% python3 -q
>>> import numpy as np
>>> np.set_printoptions(precision=1, suppress=True, linewidth=120)
>>> def rnd(a):
...     return np.round(a, 1) + 0
... 
>>> M = np.load("arr.npy")
>>> M
array([[-1,  0, -1, -1,  2,  2,  1, -2, -3, -3],
       [-3, -1,  0, -1, -1,  2,  2,  1, -2, -3],
       [-3, -3, -1,  0, -1, -1,  2,  2,  1, -2],
       [-2, -3, -3, -1,  0, -1, -1,  2,  2,  1],
       [ 1, -2, -3, -3, -1,  0, -1, -1,  2,  2],
       [ 2,  1, -2, -3, -3, -1,  0, -1, -1,  2],
       [ 2,  2,  1, -2, -3, -3, -1,  0, -1, -1],
       [-1,  2,  2,  1, -2, -3, -3, -1,  0, -1],
       [-1, -1,  2,  2,  1, -2, -3, -3, -1,  0],
       [ 0, -1, -1,  2,  2,  1, -2, -3, -3, -1]])
>>> Y = np.linalg.inv(M)
>>> rnd(np.linalg.cond(M))
np.float64(8.2)
>>> rnd(M @ Y)
array([[1., 0., 0., 0., 0., 0., 0., 0., 0., 0.],
       [0., 1., 0., 0., 0., 0., 0., 0., 0., 0.],
       [0., 0., 1., 0., 0., 0., 0., 0., 0., 0.],
       [0., 0., 0., 1., 0., 0., 0., 0., 0., 0.],
       [0., 0., 0., 0., 1., 0., 0., 0., 0., 0.],
       [0., 0., 0., 0., 0., 1., 0., 0., 0., 0.],
       [0., 0., 0., 0., 0., 0., 1., 0., 0., 0.],
       [0., 0., 0., 0., 0., 0., 0., 1., 0., 0.],
       [0., 0., 0., 0., 0., 0., 0., 0., 1., 0.],
       [0., 0., 0., 0., 0., 0., 0., 0., 0., 1.]])
>>> np.allclose(Y, M.T)
False
>>> rnd(np.linalg.inv(Y))
array([[-1.,  0., -1., -1.,  2.,  2.,  1., -2., -3., -3.],
       [-3., -1.,  0., -1., -1.,  2.,  2.,  1., -2., -3.],
       [-3., -3., -1.,  0., -1., -1.,  2.,  2.,  1., -2.],
       [-2., -3., -3., -1.,  0., -1., -1.,  2.,  2.,  1.],
       [ 1., -2., -3., -3., -1.,  0., -1., -1.,  2.,  2.],
       [ 2.,  1., -2., -3., -3., -1.,  0., -1., -1.,  2.],
       [ 2.,  2.,  1., -2., -3., -3., -1.,  0., -1., -1.],
       [-1.,  2.,  2.,  1., -2., -3., -3., -1.,  0., -1.],
       [-1., -1.,  2.,  2.,  1., -2., -3., -3., -1.,  0.],
       [ 0., -1., -1.,  2.,  2.,  1., -2., -3., -3., -1.]])
>>> Uu, s, vt = np.linalg.svd(M, full_matrices=False)
>>> rnd(vt @ vt.T)
array([[1., 0., 0., 0., 0., 0., 0., 0., 0., 0.],
       [0., 1., 0., 0., 0., 0., 0., 0., 0., 0.],
       [0., 0., 1., 0., 0., 0., 0., 0., 0., 0.],
       [0., 0., 0., 1., 0., 0., 0., 0., 0., 0.],
       [0., 0., 0., 0., 1., 0., 0., 0., 0., 0.],
       [0., 0., 0., 0., 0., 1., 0., 0., 0., 0.],
       [0., 0., 0., 0., 0., 0., 1., 0., 0., 0.],
       [0., 0., 0., 0., 0., 0., 0., 1., 0., 0.],
       [0., 0., 0., 0., 0., 0., 0., 0., 1., 0.],
       [0., 0., 0., 0., 0., 0., 0., 0., 0., 1.]])
>>> rnd(Uu.T @ M @ vt.T)
array([[9.7, 0. , 0. , 0. , 0. , 0. , 0. , 0. , 0. , 0. ],
       [0. , 9.7, 0. , 0. , 0. , 0. , 0. , 0. , 0. , 0. ],
       [0. , 0. , 7.1, 0. , 0. , 0. , 0. , 0. , 0. , 0. ],
       [0. , 0. , 0. , 7.1, 0. , 0. , 0. , 0. , 0. , 0. ],
       [0. , 0. , 0. , 0. , 6. , 0. , 0. , 0. , 0. , 0. ],
       [0. , 0. , 0. , 0. , 0. , 2.1, 0. , 0. , 0. , 0. ],
       [0. , 0. , 0. , 0. , 0. , 0. , 2.1, 0. , 0. , 0. ],
       [0. , 0. , 0. , 0. , 0. , 0. , 0. , 2. , 0. , 0. ],
       [0. , 0. , 0. , 0. , 0. , 0. , 0. , 0. , 1.2, 0. ],
       [0. , 0. , 0. , 0. , 0. , 0. , 0. , 0. , 0. , 1.2]])
>>> Uu.shape, s.shape, vt.shape
((10, 10), (10,), (10, 10))
>>> np.allclose(Uu * s @ vt, M)
True
>>> rnd(s / s[0])
array([1. , 1. , 0.7, 0.7, 0.6, 0.2, 0.2, 0.2, 0.1, 0.1])
>>> rnd(s)
array([9.7, 9.7, 7.1, 7.1, 6. , 2.1, 2.1, 2. , 1.2, 1.2])
>>> x = np.array([1, 2, 2, 5, 3, 0, -4, -5, -2, 3])
>>> target = M @ x
>>> target
array([  1, -31, -40, -26, -16, -11,  -8,  20,  43,  38])
>>> rnd(np.linalg.solve(M, M[:, 3]))
array([0., 0., 0., 1., 0., 0., 0., 0., 0., 0.])
>>> rnd(np.linalg.solve(M, target))
array([ 1.,  2.,  2.,  5.,  3.,  0., -4., -5., -2.,  3.])
>>> x = np.array([2, 3, 3, 1, 2, 1, 1, 0, 0, 0])
>>> target = M @ x
>>> c, lr = np.zeros(10), 1 / np.linalg.norm(M, 2) ** 2
>>> for i in range(50):
...     c -= lr * M.T @ (M @ c - target)
...     if i % 10 == 0: print(i, round(np.linalg.norm(M @ c - target), 1))
... 
0 16.2
10 1.5
20 1.0
30 0.7
40 0.5
>>> rnd(c)
array([2. , 3. , 2.9, 1.1, 1.9, 1.1, 1. , 0. , 0. , 0. ])
>>> Y = M[0, 0] * M[1:] - np.outer(M[1:, 0], M[0])
>>> Y
array([[  0,   1,  -3,  -2,   7,   4,   1,  -7,  -7,  -6],
       [  0,   3,  -2,  -3,   7,   7,   1,  -8, -10,  -7],
       [  0,   3,   1,  -1,   4,   5,   3,  -6,  -8,  -7],
       [  0,   2,   4,   4,  -1,  -2,   0,   3,   1,   1],
       [  0,  -1,   4,   5,  -1,  -3,  -2,   5,   7,   4],
       [  0,  -2,   1,   4,  -1,  -1,  -1,   4,   7,   7],
       [  0,  -2,  -3,  -2,   4,   5,   4,  -1,  -3,  -2],
       [  0,   1,  -3,  -3,   1,   4,   4,   1,  -2,  -3],
       [  0,   1,   1,  -2,  -2,  -1,   2,   3,   3,   1]])
>>> M[:, 0] / M[0, 0]
array([ 1.,  3.,  3.,  2., -1., -2., -2.,  1.,  1., -0.])
>>> np.flatnonzero(~Y.round(6).any(axis=1))
array([], dtype=int64)
>>> Y = np.array([[2, -3, 0, 3, 1, -1, 3, -3, -3, -1, 1],
...     [0, 3, 1, 3, 1, -1, 2, -2, -1, -1, -2],
...     [-2, 1, 1, -1, -2, 1, 0, -1, 2, 2, -1],
...     [1, 0, 1, -1, 3, -1, -3, 0, -1, 1, 0],
...     [-2, -1, -2, 2, 2, -1, -1, -3, -1, -2, 1],
...     [-3, 2, 3, -3, 2, -1, 3, -3, -3, 3, -3],
...     [3, -1, 1, 1, -2, -1, 0, 3, 1, -3, 3],
...     [2, 3, 0, -1, 0, 3, 3, 1, 2, 2, 0],
...     [1, 0, 1, 2, 0, -2, 0, 1, 0, -3, 2],
...     [-3, -1, -2, 2, 0, 1, 1, 0, -3, -2, 0],
...     [-2, 0, -2, 0, -1, -3, -3, 1, 3, 0, 0]])
>>> feats = Y + Y.T
>>> feats
array([[ 4, -3, -2,  4, -1, -4,  6, -1, -2, -4, -1],
       [-3,  6,  2,  3,  0,  1,  1,  1, -1, -2, -2],
       [-2,  2,  2,  0, -4,  4,  1, -1,  3,  0, -3],
       [ 4,  3,  0, -2,  5, -4, -2, -1,  1,  3,  0],
       [-1,  0, -4,  5,  4,  1, -3, -3, -1, -2,  0],
       [-4,  1,  4, -4,  1, -2,  2,  0, -5,  4, -6],
       [ 6,  1,  1, -2, -3,  2,  0,  6,  1, -2,  0],
       [-1,  1, -1, -1, -3,  0,  6,  2,  3,  2,  1],
       [-2, -1,  3,  1, -1, -5,  1,  3,  0, -6,  5],
       [-4, -2,  0,  3, -2,  4, -2,  2, -6, -4,  0],
       [-1, -2, -3,  0,  0, -6,  0,  1,  5,  0,  0]])
>>> # symmetric, so the eigenvalues are real
>>> Y = feats / np.sqrt((feats ** 2).mean(axis=1, keepdims=True))
>>> np.linalg.matrix_rank(feats - feats.mean(axis=1, keepdims=True))
np.int64(10)
